>>> import numpy as np
>>> np.set_printoptions(suppress=True, linewidth=100)
>>> rd = lambda a: np.round(a, 2) + 0
>>> Y = np.array([[-3, 1, -2, -4, 2],
...     [-5, -2, 3, 1, -4],
...     [1, 1, -4, -2, 5],
...     [4, -3, -3, -2, -1],
...     [-3, 5, -1, 0, 5]])
>>> X = np.triu(Y, 1)
>>> X
array([[ 0,  1, -2, -4,  2],
       [ 0,  0,  3,  1, -4],
       [ 0,  0,  0, -2,  5],
       [ 0,  0,  0,  0, -1],
       [ 0,  0,  0,  0,  0]])
>>> # triangular
>>> Uu, s, vt = np.linalg.svd(X)
>>> V = vt[:(s > 1e-8).sum()]
>>> rng = np.random.default_rng(98172)
>>> x0 = X[2] + -1 * X[4] + rng.integers(2) * np.eye(5)[2]
>>> x0
array([ 0.,  0.,  0., -2.,  5.])
>>> rd(np.diag(V.T @ V))
array([0., 1., 1., 1., 1.])
>>> rd(np.linalg.norm(x0 - V.T @ V @ x0))
np.float64(0.0)
>>> rd(V.T @ V)
array([[0., 0., 0., 0., 0.],
       [0., 1., 0., 0., 0.],
       [0., 0., 1., 0., 0.],
       [0., 0., 0., 1., 0.],
       [0., 0., 0., 0., 1.]])
>>> np.linalg.matrix_rank(X, rtol=0.1)
np.int64(3)
>>> np.linalg.cond(X) > 100
np.True_
>>> E = np.loadtxt("x.csv", delimiter=",")
>>> E
array([[3., 1., 0., 0.],
       [0., 3., 1., 0.],
       [0., 0., 3., 1.],
       [0., 0., 0., 3.]])
>>> idx = rng.permutation(4)
>>> idx
array([0, 3, 1, 2])
>>> Y = E[idx][:, idx]
>>> np.allclose(Y, E)
False
>>> x0 = np.array([-2, 6, 4, -7])
>>> target = E @ x0
>>> target
array([  0.,  22.,   5., -21.])
>>> rd(np.linalg.solve(E, target + E[:, 2]))
array([-2.,  6.,  5., -7.])
>>> cov = E.T @ E
>>> cov
array([[ 9.,  3.,  0.,  0.],
       [ 3., 10.,  3.,  0.],
       [ 0.,  3., 10.,  3.],
       [ 0.,  0.,  3., 10.]])
>>> np.allclose(cov, cov.T)
True
>>> np.diag(cov)
array([ 9., 10., 10., 10.])
>>> feats = np.loadtxt("mat.csv", delimiter=",")
>>> feats
array([[ 0.,  3.,  5.],
       [ 2.,  3.,  4.],
       [ 4.,  0.,  5.],
       [ 6., 12., 17.]])
>>> rd(np.linalg.matrix_power(E - np.diag(np.diag(E)), 4))
array([[0., 0., 0., 0.],
       [0., 0., 0., 0.],
       [0., 0., 0., 0.],
       [0., 0., 0., 0.]])
>>> rd(np.sort(np.linalg.eigvals(E)))
array([3., 3., 3., 3.])
>>> proj = feats @ np.linalg.solve(feats.T @ feats, feats.T)
>>> rd(proj)
array([[ 0.91, -0.27,  0.  ,  0.09],
       [-0.27,  0.18,  0.  ,  0.27],
       [ 0.  ,  0.  ,  1.  ,  0.  ],
       [ 0.09,  0.27,  0.  ,  0.91]])
>>> rd(proj @ feats[:, 1])
array([ 3.,  3.,  0., 12.])
>>> np.allclose(proj @ proj, proj)
True
